>>> import numpy as np
>>> from numpy import linalg as LA
>>> np.set_printoptions(precision=2, suppress=True, linewidth=160)
>>> B = np.array([[1, 1, -1], [-1, 2, 0], [1, -1, -2], [2, -2, -2]])
>>> Z = np.array([[2, 2, 2, 2, 0, 2, 1, 0, 1, 1, 0, 1, 1],
...     [1, 0, 2, 1, 1, 1, 1, 2, 0, 2, 1, 0, 1],
...     [2, 1, 2, 2, 2, 1, 2, 1, 0, 2, 1, 1, 2]])
>>> rng = np.random.default_rng(72649)
>>> J = B @ Z + 0.3 * rng.normal(size=(4, 13))
>>> J
array([[ 1.08,  0.97,  1.5 ,  0.68, -1.03,  2.13, -0.37,  1.24,  0.53,  0.65,  0.08,  0.15,  0.47],
       [ 0.25, -2.33,  2.41, -0.34,  2.2 ,  0.11,  1.3 ,  4.  , -1.07,  2.92,  2.54, -0.47,  1.31],
       [-2.86, -0.02, -3.81, -2.55, -4.88, -0.86, -3.75, -3.75,  0.65, -4.82, -3.06, -1.33, -3.75],
       [-2.12,  2.08, -4.05, -1.83, -6.36, -0.26, -3.91, -5.61,  2.08, -5.65, -4.46, -0.31, -4.26]])
>>> r0 = np.array([6, 3, 8])
>>> np.cross(J[0, :3], J[2, :3])
array([-3.65, -0.15,  2.74])
>>> T = np.stack([J, -1 * J, J[::-1]])
>>> LA.matrix_rank(T.reshape(3, -1))
np.int64(2)
>>> np.einsum("bij,cij->bc", T, T)
array([[ 386.05, -386.05, -157.31],
       [-386.05,  386.05,  157.31],
       [-157.31,  157.31,  386.05]])
>>> LA.norm(T, axis=(1, 2))
array([19.65, 19.65, 19.65])
>>> (T @ J.T).shape
(3, 4, 4)
>>> B = np.array([[-2, -3, -2],
...     [-1, -3, 1],
...     [0, 3, 3],
...     [-2, -3, -1],
...     [1, 0, 1],
...     [0, 2, 1],
...     [-1, -1, -3],
...     [0, 3, -1],
...     [3, 0, -3],
...     [2, -2, 0],
...     [1, -3, 2],
...     [3, 1, -3],
...     [-3, 2, -3]])
>>> LA.matrix_rank(J @ B)
np.int64(3)
>>> np.vstack([J, B.T]).shape
(7, 13)
>>> np.einsum("ij->j", J)
array([ -3.65,   0.69,  -3.95,  -4.04, -10.07,   1.11,  -6.73,  -4.12,   2.19,  -6.9 ,  -4.91,  -1.96,  -6.23])
>>> r0, r1 = J[1], J[0]
>>> round(float(r0 @ r1), 2)
5.94
>>> p = (r0 @ r1) / (r0 @ r0) * r0
>>> r1 - p
array([ 1.06,  1.23,  1.22,  0.72, -1.28,  2.12, -0.52,  0.79,  0.65,  0.32, -0.21,  0.21,  0.32])
>>> LA.matrix_rank(np.outer(r0, r1))
np.int64(1)
>>> (r1 - p) @ r0
np.float64(0.0)
>>> m1 = np.load("case11.npy")
>>> m1
array([[-0.98,  0.82,  0.03, -1.13,  2.02],
       [-0.8 ,  0.8 ,  0.1 , -1.1 ,  2.1 ],
       [ 0.3 , -0.5 , -1.1 , -0.1 ,  0.8 ],
       [-0.1 , -0.6 ,  1.  ,  0.4 , -0.5 ],
       [-0.7 , -0.9 ,  1.7 ,  0.4 , -1.  ],
       [ 0.7 ,  0.4 , -1.5 ,  0.2 ,  1.8 ],
       [-0.2 , -0.3 ,  0.3 , -1.1 ,  0.2 ],
       [ 0.1 ,  0.  ,  0.6 , -1.3 ,  1.2 ],
       [ 0.3 , -0.7 , -1.5 ,  2.4 , -1.6 ]])
>>> def softmax(z):
...     e = np.exp(z - z.max(axis=-1, keepdims=True))
...     return e / e.sum(axis=-1, keepdims=True)
... 
>>> np.round(softmax(J[1]), 2) + 0
array([0.01, 0.  , 0.1 , 0.01, 0.08, 0.01, 0.03, 0.46, 0.  , 0.16, 0.11, 0.01, 0.03])
>>> softmax(J).sum(axis=1)
array([1., 1., 1., 1.])
>>> S = J @ J.T / np.sqrt(13)
>>> np.round(softmax(S), 2) + 0
array([[0.88, 0.12, 0.  , 0.  ],
       [0.  , 1.  , 0.  , 0.  ],
       [0.  , 0.  , 0.  , 1.  ],
       [0.  , 0.  , 0.  , 1.  ]])
>>> th = np.radians(36)
>>> Rm = np.eye(13)
>>> Rm[10, 10] = Rm[11, 11] = np.cos(th)
>>> Rm[10, 11], Rm[11, 10] = -np.sin(th), np.sin(th)
>>> B = J @ Rm.T
>>> round(LA.det(Rm), 2), round(np.trace(Rm), 2)
(np.float64(1.0), np.float64(12.62))
>>> np.allclose(LA.norm(J, axis=1), LA.norm(B, axis=1))
True
>>> m1 @ m1
Traceback (most recent call last):
  File "<python-input-39>", line 1, in <module>
    m1 @ m1
    ~~~^~~~
ValueError: matmul: Input operand 1 has a mismatch in its core dimension 0, with gufunc signature (n?,k),(k,m?)->(n?,m?) (size 9 is different from 5)
>>> G = m1.T @ m1
>>> np.round(np.trace(G), 2), round((m1 ** 2).sum(), 2)
(np.float64(45.53), np.float64(45.53))
>>> (m1 @ m1.T).shape
(9, 9)
>>> X = np.load("m.npy")
>>> X
array([[ 6.96, -2.94,  0.94,  1.04,  0.94, -1.02],
       [ 2.34,  3.98, -5.98,  5.66, -5.98, -3.33],
       [ 5.63, -0.94, -1.06,  2.37, -1.06, -1.69],
       [ 5.41, -0.61, -1.39,  2.59, -1.39, -1.8 ],
       [ 2.74,  3.39, -5.39,  5.26, -5.39, -3.13],
       [ 5.24, -0.36, -1.64,  2.76, -1.64, -1.88],
       [ 2.88,  3.18, -5.18,  5.12, -5.18, -3.06],
       [ 3.22,  2.68, -4.68,  4.78, -4.68, -2.89],
       [ 4.45,  0.83, -2.83,  3.55, -2.83, -2.28],
       [ 6.18, -1.76, -0.24,  1.82, -0.24, -1.41],
       [ 2.6 ,  3.6 , -5.6 ,  5.4 , -5.6 , -3.2 ],
       [ 2.16,  4.26, -6.26,  5.84, -6.26, -3.42],
       [ 7.59, -3.88,  1.88,  0.41,  1.88, -0.71],
       [ 6.  , -1.49, -0.51,  2.  , -0.51, -1.5 ],
       [ 4.49,  0.76, -2.76,  3.51, -2.76, -2.25],
       [ 5.75, -1.13, -0.87,  2.25, -0.87, -1.62],
       [ 4.78,  0.34, -2.34,  3.22, -2.34, -2.11],
       [ 1.55,  5.18, -7.18,  6.45, -7.18, -3.73],
       [ 4.7 ,  0.46, -2.46,  3.3 , -2.46, -2.15],
       [ 1.96,  4.56, -6.56,  6.04, -6.56, -3.52],
       [ 3.46,  2.31, -4.31,  4.54, -4.31, -2.77],
       [-0.11,  7.66, -9.66,  8.11, -9.66, -4.55],
       [ 6.03, -1.54, -0.46,  1.97, -0.46, -1.49],
       [ 3.87,  1.69, -3.69,  4.13, -3.69, -2.56]])
>>> Z = X[[19, 14]].astype(float)
>>> for _ in range(6):
...     idx = LA.norm(X[:, None] - Z, axis=-1).argmin(axis=1)
...     Z = np.array([X[idx == j].mean(axis=0) for j in range(2)])
... 
>>> idx
array([1, 0, 1, 1, 0, 1, 0, 0, 1, 1, 0, 0, 1, 1, 1, 1, 1, 0, 1, 0, 0, 0, 1, 0])
>>> Z
array([[ 2.42,  3.86, -5.86,  5.58, -5.86, -3.29],
       [ 5.63, -0.94, -1.06,  2.37, -1.06, -1.69]])
>>> Z[1] - Z[0]
array([ 3.21, -4.81,  4.81, -3.21,  4.81,  1.6 ])
>>> np.abs(Z[1] - Z[0]).argmax()
np.int64(1)
>>> B = Z + rng.integers(-2, 3, (2, 1)) @ rng.integers(-2, 3, (1, 6))
>>> B
array([[ 2.42,  7.86, -5.86,  5.58, -3.86, -1.29],
       [ 5.63, -0.94, -1.06,  2.37, -1.06, -1.69]])
>>> LA.matrix_rank(B - Z, tol=1e-8)
np.int64(1)
>>> LA.matrix_rank(B)
np.int64(2)
>>> LA.rank(B)
Traceback (most recent call last):
  File "<python-input-55>", line 1, in <module>
    LA.rank(B)
    ^^^^^^^
AttributeError: module 'numpy.linalg' has no attribute 'rank'
>>> np.count_nonzero(B)
np.int64(12)
>>> round(np.abs(B).max(), 2)
np.float64(7.86)
>>> B[:, 6]
Traceback (most recent call last):
  File "<python-input-58>", line 1, in <module>
    B[:, 6]
    ~^^^^^^
IndexError: index 6 is out of bounds for axis 1 with size 6
>>> round(float(LA.norm(X, 2) / LA.norm(X)), 2)
0.89
>>> [round(float(x), 2) for x in LA.svd(X, compute_uv=False)[:3]]
[42.05, 21.0, 0.02]
>>> A = np.load("out5.npy")
>>> A
array([[1, 0, 0, 0, 0, 0, 0, 0, 0],
       [5, 1, 0, 0, 0, 0, 0, 0, 0],
       [2, 3, 2, 0, 0, 0, 0, 0, 0],
       [0, 0, 1, 5, 0, 0, 0, 0, 0],
       [5, 2, 2, 0, 0, 0, 0, 0, 0],
       [3, 3, 3, 0, 2, 0, 0, 0, 0],
       [3, 4, 0, 2, 2, 1, 1, 0, 0],
       [5, 4, 0, 1, 2, 5, 4, 4, 0],
       [2, 5, 2, 4, 5, 2, 3, 1, 0]])
>>> Uu, sv = LA.svd(A)
Traceback (most recent call last):
  File "<python-input-63>", line 1, in <module>
    Uu, sv = LA.svd(A)
    ^^^^^^
ValueError: too many values to unpack (expected 2)
>>> Uu, sv, Vh = LA.svd(A, full_matrices=False)
>>> np.cumsum(sv ** 2) / np.sum(sv ** 2)
array([0.68, 0.82, 0.93, 0.97, 0.99, 1.  , 1.  , 1.  , 1.  ])
>>> round(np.sqrt((sv ** 2).sum()), 2), np.round(LA.norm(A), 2)
(np.float64(18.97), np.float64(18.97))
>>> np.abs(Uu[:, 0]).round(6).argmax()
np.int64(7)
>>> np.abs(Vh[0])
array([0.56, 0.55, 0.19, 0.25, 0.33, 0.28, 0.27, 0.18, 0.  ])
>>> np.allclose(Uu * sv @ Vh, A)
True
>>> sv / sv[0]
array([1.  , 0.45, 0.39, 0.27, 0.15, 0.11, 0.03, 0.01, 0.  ])
